In [1]: import numpy as np

In [2]: from numpy import linalg as LA

In [3]: np.set_printoptions(precision=1, suppress=True, linewidth=140)

In [4]: A2 = np.array([[2, 1], [0, 1]])

In [5]: cent = np.array([[2, 2, 0], [3, 3, 3], [1, 1, 1]])

In [6]: E = np.kron(A2, cent)

In [7]: E
Out[7]: 
array([[4, 4, 0, 2, 2, 0],
       [6, 6, 6, 3, 3, 3],
       [2, 2, 2, 1, 1, 1],
       [0, 0, 0, 2, 2, 0],
       [0, 0, 0, 3, 3, 3],
       [0, 0, 0, 1, 1, 1]])

In [8]: # looks like rank 4

In [9]: left, sigma, Vt = LA.svd(E)

In [10]: sigma.round(1) + 0
Out[10]: array([13.7,  5.2,  3.4,  1.3,  0. ,  0. ])

In [11]: A2 = left[:, :4] @ np.diag(sigma[:4]) @ Vt[:4]

In [12]: A2.round(1) + 0
Out[12]: 
array([[4., 4., 0., 2., 2., 0.],
       [6., 6., 6., 3., 3., 3.],
       [2., 2., 2., 1., 1., 1.],
       [0., 0., 0., 2., 2., 0.],
       [0., 0., 0., 3., 3., 3.],
       [0., 0., 0., 1., 1., 1.]])

In [13]: LA.matrix_rank(E, rtol=0.05)
Out[13]: np.int64(4)

In [14]: round(float(np.abs(E - A2).max()), 1)
Out[14]: 0.0

In [15]: A2 = E[0, 0] * E[1:] - np.outer(E[1:, 0], E[0])

In [16]: A2
Out[16]: 
array([[ 0,  0, 24,  0,  0, 12],
       [ 0,  0,  8,  0,  0,  4],
       [ 0,  0,  0,  8,  8,  0],
       [ 0,  0,  0, 12, 12, 12],
       [ 0,  0,  0,  4,  4,  4]])

In [17]: print(LA.matrix_rank(A2), LA.matrix_rank(E))
3 4

In [18]: np.flatnonzero(~A2.round(6).any(axis=1))
Out[18]: array([], dtype=int64)

In [19]: E[:, 0] / E[0, 0]
Out[19]: array([1. , 1.5, 0.5, 0. , 0. , 0. ])

In [20]: rank = LA.matrix_rank(E)

In [21]: rank
Out[21]: np.int64(4)

In [22]: null = LA.svd(E)[2][rank:].T

In [23]: np.round(E @ null, 1) + 0
Out[23]: 
array([[0., 0.],
       [0., 0.],
       [0., 0.],
       [0., 0.],
       [0., 0.],
       [0., 0.]])

In [24]: null.shape
Out[24]: (6, 2)

In [25]: [int(LA.matrix_rank(E[:, :j + 1])) for j in range(6)]
Out[25]: [1, 1, 2, 3, 3, 4]

In [26]: np.round(E @ LA.pinv(E) @ E, 1) + 0
Out[26]: 
array([[4., 4., 0., 2., 2., 0.],
       [6., 6., 6., 3., 3., 3.],
       [2., 2., 2., 1., 1., 1.],
       [0., 0., 0., 2., 2., 0.],
       [0., 0., 0., 3., 3., 3.],
       [0., 0., 0., 1., 1., 1.]])

In [27]: np.abs(np.diag(LA.qr(E)[1])) > 1e-9
Out[27]: array([ True, False, False,  True, False, False])

In [28]: np.round(np.sort(np.abs(LA.eigvals(E))), 1) + 0
Out[28]: array([ 0. ,  0. ,  0.4,  0.7,  5.6, 11.3])

In [29]: np.allclose(E @ E.T, E.T @ E)
Out[29]: False

In [30]: E @ E
Out[30]: 
array([[40, 40, 24, 30, 30, 18],
       [72, 72, 48, 54, 54, 36],
       [24, 24, 16, 18, 18, 12],
       [ 0,  0,  0, 10, 10,  6],
       [ 0,  0,  0, 18, 18, 12],
       [ 0,  0,  0,  6,  6,  4]])

In [31]: np.allclose(E, E.T)
Out[31]: False

In [32]: (E - E.T) / 2
Out[32]: 
array([[ 0. , -1. , -1. ,  1. ,  1. ,  0. ],
       [ 1. ,  0. ,  2. ,  1.5,  1.5,  1.5],
       [ 1. , -2. ,  0. ,  0.5,  0.5,  0.5],
       [-1. , -1.5, -0.5,  0. , -0.5, -0.5],
       [-1. , -1.5, -0.5,  0.5,  0. ,  1. ],
       [ 0. , -1.5, -0.5,  0.5, -1. ,  0. ]])

In [33]: print(np.round(np.abs(LA.eigvals(E)).max(), 1))
11.3

In [34]: mat = np.load("x.npy")

In [35]: mat.round(1) + 0
Out[35]: 
array([[-1.3,  4.3, -1.6, -0.6, -3.5, -3.1,  0.5],
       [ 0.6, -0.6,  0.6,  0. ,  3.1,  1.6, -2. ],
       [-1.7,  1.8, -0.1,  1.1,  0.7, -1.3,  0.1],
       [-1.3, -1.5,  1.6,  2.3,  3.2,  0.2,  0.9],
       [ 1.1,  1.2, -0.8, -1.6, -1.2,  0. , -1.2]])

In [36]: # looks like rank 4

In [37]: A2 = E / np.sqrt((E ** 2).mean(axis=1, keepdims=True))

In [38]: E - E.mean(axis=1, keepdims=True)
Out[38]: 
array([[ 2. ,  2. , -2. ,  0. ,  0. , -2. ],
       [ 1.5,  1.5,  1.5, -1.5, -1.5, -1.5],
       [ 0.5,  0.5,  0.5, -0.5, -0.5, -0.5],
       [-0.7, -0.7, -0.7,  1.3,  1.3, -0.7],
       [-1.5, -1.5, -1.5,  1.5,  1.5,  1.5],
       [-0.5, -0.5, -0.5,  0.5,  0.5,  0.5]])

In [39]: LA.norm(A2, axis=1)
Out[39]: array([2.4, 2.4, 2.4, 2.4, 2.4, 2.4])

In [40]: rank = LA.matrix_rank(mat)

In [41]: rank
Out[41]: np.int64(4)

In [42]: null = LA.svd(mat)[2][rank:].T

In [43]: np.allclose(mat @ null, 0)
Out[43]: True

In [44]: A2 = mat / LA.norm(mat, axis=1, keepdims=True)

In [45]: cov = A2 @ A2.T

In [46]: np.round(np.degrees(np.arccos(np.clip(cov[0, 4], -1, 1))), 1)
Out[46]: np.float64(61.4)

In [47]: left, sigma, Vt = LA.svd(mat)

In [48]: V = Vt[:(sigma > 1e-8).sum()]

In [49]: rng = np.random.default_rng(3655)

In [50]: vec = mat[4] + 5 * mat[2] + rng.integers(2) * np.eye(7)[2]

In [51]: vec
Out[51]: array([-7.2, 10.5, -1.2,  4. ,  2.5, -6.7, -0.7])

In [52]: np.allclose(V.T @ V @ vec, vec)
Out[52]: True

In [53]: np.round(V.T @ V, 1) + 0
Out[53]: 
array([[ 0.6, -0.1,  0.3, -0.4,  0. ,  0. ,  0. ],
       [-0.1,  0.7, -0.1, -0.1,  0. , -0.4, -0.2],
       [ 0.3, -0.1,  0.5,  0. ,  0.3, -0.2,  0.2],
       [-0.4, -0.1,  0. ,  0.4,  0.2,  0. ,  0.2],
       [ 0. ,  0. ,  0.3,  0.2,  0.8,  0.1, -0.2],
       [ 0. , -0.4, -0.2,  0. ,  0.1,  0.5, -0.3],
       [ 0. , -0.2,  0.2,  0.2, -0.2, -0.3,  0.6]])

In [54]: print(round(float(LA.norm(vec - V.T @ V @ vec)), 1))
0.0

In [55]: print(LA.matrix_rank(np.vstack([mat, vec])))
4

In [56]: W0 = np.loadtxt("out9.csv", delimiter=",")

In [57]: W0
Out[57]: 
array([[  4.,   0.,   0.,   0.,   0.],
       [  0.,  40.,  24.,  -6., -30.],
       [  0.,  24.,  20.,  -4., -20.],
       [  0.,  -6.,  -4.,   5.,   5.],
       [  0., -30., -20.,   5.,  29.]])

In [58]: # symmetric, so the eigenvalues are real

In [59]: vec = np.array([8, 2, 7, 3, 4])

In [60]: a = np.maximum(W0 @ vec, 0)

In [61]: a
Out[61]: array([ 32., 110.,  96.,   0.,   0.])

In [62]: np.tanh(W0 @ vec)
Out[62]: array([ 1.,  1.,  1., -1., -1.])

In [63]: np.maximum(W0 @ vec, 0) - np.maximum(-W0 @ vec, 0)
Out[63]: array([ 32., 110.,  96.,  -5., -69.])

In [64]: np.maximum(W0 @ (3 * vec), 0)
Out[64]: array([ 96., 330., 288.,   0.,   0.])

In [65]: np.count_nonzero(W0)
Out[65]: np.int64(17)

In [66]: print(W0.mean(axis=0))
[ 0.8  5.6  4.   0.  -3.2]

In [67]: print(W0 - W0[0])
[[  0.   0.   0.   0.   0.]
 [ -4.  40.  24.  -6. -30.]
 [ -4.  24.  20.  -4. -20.]
 [ -4.  -6.  -4.   5.   5.]
 [ -4. -30. -20.   5.  29.]]

In [68]: LA.svd(W0, compute_uv=False)
Out[68]: array([82.,  4.,  4.,  4.,  4.])

In [69]: W0.shape
Out[69]: (5, 5)

In [70]: W0.sum(axis=0)
Out[70]: array([  4.,  28.,  20.,   0., -16.])

In [71]: np.unravel_index(np.abs(W0).argmax(), W0.shape)
Out[71]: (np.int64(1), np.int64(1))

In [72]: vals, V = LA.eigh(W0)

In [73]: vec = np.array([2, 1, 1, 2, 1])

In [74]: (np.sign(V[:, -1].round(6)) == np.sign(V[0, -1].round(6))).astype(int)
Out[74]: array([1, 0, 0, 0, 0])

In [75]: vec @ W0 @ vec
Out[75]: np.float64(53.0)

In [76]: print(V * np.sqrt(vals) @ V.T)
[[ 2.   0.   0.   0.   0. ]
 [ 0.   5.3  2.2 -0.5 -2.7]
 [ 0.   2.2  3.4 -0.4 -1.8]
 [ 0.  -0.5 -0.4  2.1  0.5]
 [ 0.  -2.7 -1.8  0.5  4.3]]

In [77]: V * np.maximum(vals, 0) @ V.T
Out[77]: 
array([[  4.,   0.,   0.,   0.,   0.],
       [  0.,  40.,  24.,  -6., -30.],
       [  0.,  24.,  20.,  -4., -20.],
       [  0.,  -6.,  -4.,   5.,   5.],
       [  0., -30., -20.,   5.,  29.]])

In [78]: LA.matrix_rank(W0, rtol=0.1)
Out[78]: np.int64(1)

In [79]: np.abs(LA.svd(W0)[2][-1])
Out[79]: array([0. , 0.7, 0.4, 0.1, 0.5])

In [80]: data = np.diag(3 * np.array([2, 1, -2, 1, -1, 1])) + np.array([[2, 1, 1, 1, 1, 1],
    ...:     [2, 2, 2, 0, 1, 0],
    ...:     [1, 1, 0, 0, 2, 1],
    ...:     [1, 1, 0, 2, 1, 0],
    ...:     [0, 0, 2, 0, 0, 1],
    ...:     [2, 2, 1, 1, 2, 2]])

In [81]: data
Out[81]: 
array([[ 8,  1,  1,  1,  1,  1],
       [ 2,  5,  2,  0,  1,  0],
       [ 1,  1, -6,  0,  2,  1],
       [ 1,  1,  0,  5,  1,  0],
       [ 0,  0,  2,  0, -3,  1],
       [ 2,  2,  1,  1,  2,  5]])

In [82]: lab = rng.permutation(6)

In [83]: lab
Out[83]: array([2, 1, 0, 3, 4, 5])

In [84]: A2 = data[lab][:, lab]

In [85]: print(np.sort(np.abs(LA.eigvals(A2))))
[2.4 4.6 4.6 4.7 7.1 9.8]

In [86]: round(float(LA.det(A2)), 1), round(LA.det(data[lab]), 1)
Out[86]: (16650.0, np.float64(-16650.0))

In [87]: print(LA.matrix_power(data, 3))
[[ 645  206   99  155  112  163]
 [ 296  187   95   43   49   63]
 [ 102   66 -280   18  144   46]
 [ 177  105   17  147   54   34]
 [  32   16  148   13  -62   22]
 [ 385  233   78  122  113  202]]

In [88]: np.trace(data)
Out[88]: np.int64(14)

In [89]: np.allclose(data, data.T)
Out[89]: False

In [90]: (data + data.T) / 2
Out[90]: 
array([[ 8. ,  1.5,  1. ,  1. ,  0.5,  1.5],
       [ 1.5,  5. ,  1.5,  0.5,  0.5,  1. ],
       [ 1. ,  1.5, -6. ,  0. ,  2. ,  1. ],
       [ 1. ,  0.5,  0. ,  5. ,  0.5,  0.5],
       [ 0.5,  0.5,  2. ,  0.5, -3. ,  1.5],
       [ 1.5,  1. ,  1. ,  0.5,  1.5,  5. ]])

In [91]: r0 = np.array([0, 0, -1, -2, -3, 3])

In [92]: A2 = data + np.outer(r0, np.eye(6)[0])

In [93]: np.round(LA.det(A2) / LA.det(data), 1), np.round(1 + LA.solve(data, r0)[0], 1)
Out[93]: (np.float64(0.8), np.float64(0.8))

In [94]: print(LA.matrix_rank(LA.inv(A2) - LA.inv(data), tol=1e-8))
1

In [95]: m1 = np.loadtxt("dump.csv", delimiter=",")

In [96]: m1
Out[96]: 
array([[ -9.6,  30.6,   9.7,  20. , -30.2,  30.2,  11.5],
       [ -8.8,  30.9,   8.8,  19.6, -29.9,  28.9,   9.1],
       [ -9.7,  28.7,  10.8,  20.8, -29.2,  30. ,   9.8],
       [-11.4,  29.3,   9.9,  20.9, -29.5,  29.6,  11.2],
       [ -9.1,  29.8,  10.5,  19.7, -28.2,  29.9,  10.6],
       [ -9.8,  30.5,  10.9,  19.7, -29.2,  31.5,  12.1],
       [ -8.5,  30.6,   9.6,  19.8, -31.4,  30.6,  10.2],
       [-11. ,  29.7,   9.9,  18.8, -28.3,  28.3,   9.6],
       [ -9.5,  28.1,  10. ,  19.9, -30.7,  30.5,  10.7],
       [-10.1,  31.8,   9.7,  18.7, -30. ,  29.8,  10.9],
       [-10.4,  30.5,   8. ,  18.7, -30.3,  30.2,   9. ],
       [-10.1,  31.5,  10.6,  19.5, -29.2,  31.9,  10.9],
       [-10.9,  28.6,  10.7,  19.4, -30. ,  30. ,  10.1]])

In [97]: A2 = np.c_[m1[:, :1] @ np.array([[-3]]), np.array([7, -9, -8, 6, 8, -8, 7, 5, -3, -1, 5, 9, 1])]

In [98]: A2
Out[98]: 
array([[28.8,  7. ],
       [26.4, -9. ],
       [29.1, -8. ],
       [34.2,  6. ],
       [27.3,  8. ],
       [29.4, -8. ],
       [25.5,  7. ],
       [33. ,  5. ],
       [28.5, -3. ],
       [30.3, -1. ],
       [31.2,  5. ],
       [30.3,  9. ],
       [32.7,  1. ]])

In [99]: np.round(LA.norm(A2 - m1 @ LA.lstsq(m1, A2)[0], axis=0), 1) + 0
Out[99]: array([ 0. , 21.2])

In [100]: LA.norm(LA.qr(m1)[0].T @ A2, axis=0) ** 2 / ((A2 ** 2).sum(axis=0) + 1e-12)
Out[100]: array([1. , 0.2])

In [101]: np.round(LA.lstsq(m1, A2[:, 0])[0], 1) + 0
Out[101]: array([-3.,  0.,  0.,  0.,  0.,  0.,  0.])

In [102]: LA.matrix_rank(A2)
Out[102]: np.int64(2)

In [103]: LA.matrix_rank(m1)
Out[103]: np.int64(7)

In [104]: np.unravel_index(np.abs(m1).argmax(), m1.shape)
Out[104]: (np.int64(11), np.int64(5))

In [105]: np.count_nonzero(m1)
Out[105]: np.int64(91)

In [106]: np.zeros(13, 7)
---------------------------------------------------------------------------
TypeError                                 Traceback (most recent call last)
Cell In[106], line 1
----> 1 np.zeros(13, 7)

TypeError: Cannot interpret '7' as a data type

In [107]: np.diff(m1, axis=0)
Out[107]: 
array([[ 0.8,  0.3, -0.9, -0.4,  0.3, -1.3, -2.4],
       [-0.9, -2.2,  2. ,  1.2,  0.7,  1.1,  0.7],
       [-1.7,  0.6, -0.9,  0.1, -0.3, -0.4,  1.4],
       [ 2.3,  0.5,  0.6, -1.2,  1.3,  0.3, -0.6],
       [-0.7,  0.7,  0.4,  0. , -1. ,  1.6,  1.5],
       [ 1.3,  0.1, -1.3,  0.1, -2.2, -0.9, -1.9],
       [-2.5, -0.9,  0.3, -1. ,  3.1, -2.3, -0.6],
       [ 1.5, -1.6,  0.1,  1.1, -2.4,  2.2,  1.1],
       [-0.6,  3.7, -0.3, -1.2,  0.7, -0.7,  0.2],
       [-0.3, -1.3, -1.7,  0. , -0.3,  0.4, -1.9],
       [ 0.3,  1. ,  2.6,  0.8,  1.1,  1.7,  1.9],
       [-0.8, -2.9,  0.1, -0.1, -0.8, -1.9, -0.8]])
